% ipython --no-banner

In [1]: import numpy as np

In [2]: from numpy import linalg as LA

In [3]: np.set_printoptions(precision=2, suppress=True, linewidth=140, sign=" ")

In [4]: X = np.load("x.npy")

In [5]: print(X)
[[ 38  -3   2  -3]
 [  3   1  -1   0]
 [  0  -3  23  -3]
 [ -2  -1   0 -41]]

In [6]: vec = np.array([4, 5, -9, -2])

In [7]: print(X @ np.eye(4)[3])
[ -3.   0.  -3. -41.]

In [8]: print(np.sign((X @ vec).round(6)))
[ 1  1 -1  1]

In [9]: print(np.einsum("ij,j->i", X, vec))
[ 125   26 -216   69]

In [10]: print(LA.norm(X @ vec) <= LA.norm(X, 2) * LA.norm(vec) + 1e-9)
True

In [11]: print((X * vec).sum(axis=1))
[ 125   26 -216   69]

In [12]: print(X @ vec)
[ 125   26 -216   69]

In [13]: print((X @ vec).argmax())
0

In [14]: Uu, sigma, Vh = LA.svd(X)

In [15]: print(sigma)
[ 41.39  38.27  23.05   1.07]

In [16]: print(np.argmax(sigma[:-1] / (sigma[1:] + 1e-6)) + 1)
3

In [17]: M2 = Uu[:, :3] @ np.diag(sigma[:3]) @ Vh[:3]

In [18]: print(LA.matrix_rank(M2))
3

In [19]: print(np.round(LA.norm(X - M2) / LA.norm(X), 2))
0.02

In [20]: print(round(float(LA.norm(X - M2, 2)), 2), round(sigma[3], 2))
1.07 1.07

In [21]: print(np.round(np.abs(X - M2).max(), 2))
1.05

In [22]: print(M2.round(2) + 0)
[[ 38.01  -2.92   2.01  -3.  ]
 [  2.93  -0.05  -1.14   0.03]
 [  0.    -3.06  22.99  -3.  ]
 [ -2.    -1.     0.   -41.  ]]

In [23]: W0 = np.loadtxt("out16.csv", delimiter=",")

In [24]: print(W0)
[[ 0. -3.  0. -3.  0. -3.]
 [-3. -3. -3. -3. -3. -3.]
 [-1.  1. -1.  1. -1.  1.]
 [ 0. -3.  0. -3.  0. -3.]
 [-3. -3. -3. -3. -3. -3.]
 [-1.  1. -1.  1. -1.  1.]]

In [25]: # row 3 repeats row 0

In [26]: theta = np.radians(30)

In [27]: Rm = np.eye(6)

In [28]: Rm[4, 4] = Rm[2, 2] = np.cos(theta)

In [29]: Rm[4, 2], Rm[2, 4] = -np.sin(theta), np.sin(theta)

In [30]: print(Rm)
[[ 1.    0.    0.    0.    0.    0.  ]
 [ 0.    1.    0.    0.    0.    0.  ]
 [ 0.    0.    0.87  0.    0.5   0.  ]
 [ 0.    0.    0.    1.    0.    0.  ]
 [ 0.    0.   -0.5   0.    0.87  0.  ]
 [ 0.    0.    0.    0.    0.    1.  ]]

In [31]: M2 = W0 @ Rm.T

In [32]: print(np.allclose(W0 @ W0.T, M2 @ M2.T))
True

In [33]: print(np.allclose(LA.norm(W0, axis=1), LA.norm(M2, axis=1)))
True

In [34]: rng = np.random.default_rng(771)

In [35]: z = rng.permutation(6)

In [36]: M2 = Rm[:, z] * rng.choice([-1, 1], 6)

In [37]: print(M2)
[[ 1.   -0.    0.   -0.    0.   -0.  ]
 [ 0.   -1.    0.   -0.    0.   -0.  ]
 [ 0.   -0.    0.   -0.5   0.   -0.87]
 [ 0.   -0.    0.   -0.    1.   -0.  ]
 [ 0.   -0.    0.   -0.87  0.    0.5 ]
 [ 0.   -0.    1.   -0.    0.   -0.  ]]

In [38]: Uu, _, Vh = LA.svd(Rm.T @ M2)

In [39]: print(z)
[ 0  1  5  4  3  2]

In [40]: print(np.round(Uu @ Vh, 2) + 0)
[[ 1.  0.  0.  0.  0.  0.]
 [ 0. -1.  0.  0.  0.  0.]
 [ 0.  0.  0.  0.  0. -1.]
 [ 0.  0.  0.  0.  1.  0.]
 [ 0.  0.  0. -1.  0.  0.]
 [ 0.  0.  1.  0.  0.  0.]]

In [41]: print((W0 - W0.T) / 2)
[[ 0.   0.   0.5 -1.5  1.5 -1. ]
 [ 0.   0.  -2.   0.   0.  -2. ]
 [-0.5  2.   0.   0.5  1.   1. ]
 [ 1.5  0.  -0.5  0.   1.5 -2. ]
 [-1.5  0.  -1.  -1.5  0.  -1. ]
 [ 1.   2.  -1.   2.   1.   0. ]]

In [42]: print(np.allclose(W0, W0.T))
False

In [43]: print(np.round(np.sort(np.abs(LA.eigvals(W0))), 2) + 0)
[ 0.  0.  0.  0.  0.  9.]

In [44]: print([round(float(x), 2) for x in LA.svd(W0, compute_uv=False)[:3]])
[11.92, 5.65, 0.0]

In [45]: print(LA.matrix_rank(W0, rtol=0.1))
2

In [46]: print(LA.cond(W0) > 100)
True

In [47]: print(np.unique(W0.round(6), axis=0).shape)
(3, 6)

In [48]: print(LA.lstsq(W0[:-1].T, W0[-1])[2])
2

In [49]: print(np.round(np.trace(LA.pinv(W0) @ W0), 2))
2.0

In [50]: print(np.allclose(W0[:-1].T @ LA.lstsq(W0[:-1].T, W0[-1])[0], W0[-1]))
True

In [51]: F = np.load("layer18.npy")

In [52]: print(F)
[[ 5  0  0 -3  1  0 -5  0  0 -3 -1  0]
 [ 0  0  2  2 -1  0  0  4  0  0 -3  4]
 [ 0  0  0 -2  0  0  0  0  0  0  0  0]
 [ 1  0  0  3  0  5 -1 -5  0  0 -4  1]
 [ 0 -4 -2  2  0  0  0 -3  0  0  0  4]
 [ 0 -3  0  0  0 -3  0  0  0  0  0 -1]
 [ 4  4 -5 -3  0  0  0  0  0  0  0  0]
 [-1  0  0 -1  0  0  1  0  0  0 -5  0]
 [ 0  0  1 -3  2  0  0  0  5  0  5  5]
 [ 0  0 -5  0 -4  5  0  0  0  5  0  1]
 [ 0  0  2  0  0  0  0  0  0  0  0  0]
 [ 0 -1  4 -2  0  0  0  0  0  0  0  0]
 [ 4  0  0  0  0  0  1  0  3  0  0  2]]

In [53]: z = rng.permutation(12)

In [54]: M2 = F[:, z] * rng.choice([-1, 1], 12)

In [55]: print(M2)
[[ 3  0  1  5  0 -3  0  0 -1  5  0  0]
 [-2 -2 -1  0  0  0 -4 -4 -3  0  0  0]
 [ 2  0  0  0  0  0  0  0  0  0  0  0]
 [-3  0  0  1  0  0  5 -1 -4  1 -5  0]
 [-2  2  0  0  0  0  3 -4  0  0  0 -4]
 [ 0  0  0  0  0  0  0  1  0  0  3 -3]
 [ 3  5  0  0  0  0  0  0  0  4  0  4]
 [ 1  0  0 -1  0  0  0  0 -5 -1  0  0]
 [ 3 -1  2  0  5  0  0 -5  5  0  0  0]
 [ 0  5 -4  0  0  5  0 -1  0  0 -5  0]
 [ 0 -2  0  0  0  0  0  0  0  0  0  0]
 [ 2 -4  0  0  0  0  0  0  0  0  0 -1]
 [ 0  0  0 -1  3  0  0 -2  0  4  0  0]]

In [56]: Uu, _, Vh = LA.svd(F.T @ M2)

In [57]: print(z)
[  3   2   4   6   8   9   7  11  10   0   5   1]

In [58]: print(np.round(Uu @ Vh, 2) + 0)
[[ 0.  0.  0.  0.  0.  0.  0.  0.  0.  1.  0.  0.]
 [ 0.  0.  0.  0.  0.  0.  0.  0.  0.  0.  0.  1.]
 [ 0. -1.  0.  0.  0.  0.  0.  0.  0.  0.  0.  0.]
 [-1.  0.  0.  0.  0.  0.  0.  0.  0.  0.  0.  0.]
 [ 0.  0.  1.  0.  0.  0.  0.  0.  0.  0.  0.  0.]
 [ 0.  0.  0.  0.  0.  0.  0.  0.  0.  0. -1.  0.]
 [ 0.  0.  0. -1.  0.  0.  0.  0.  0.  0.  0.  0.]
 [ 0.  0.  0.  0.  0.  0. -1.  0.  0.  0.  0.  0.]
 [ 0.  0.  0.  0.  1.  0.  0.  0.  0.  0.  0.  0.]
 [ 0.  0.  0.  0.  0.  1.  0.  0.  0.  0.  0.  0.]
 [ 0.  0.  0.  0.  0.  0.  0.  0.  1.  0.  0.  0.]
 [ 0.  0.  0.  0.  0.  0.  0. -1.  0.  0.  0.  0.]]
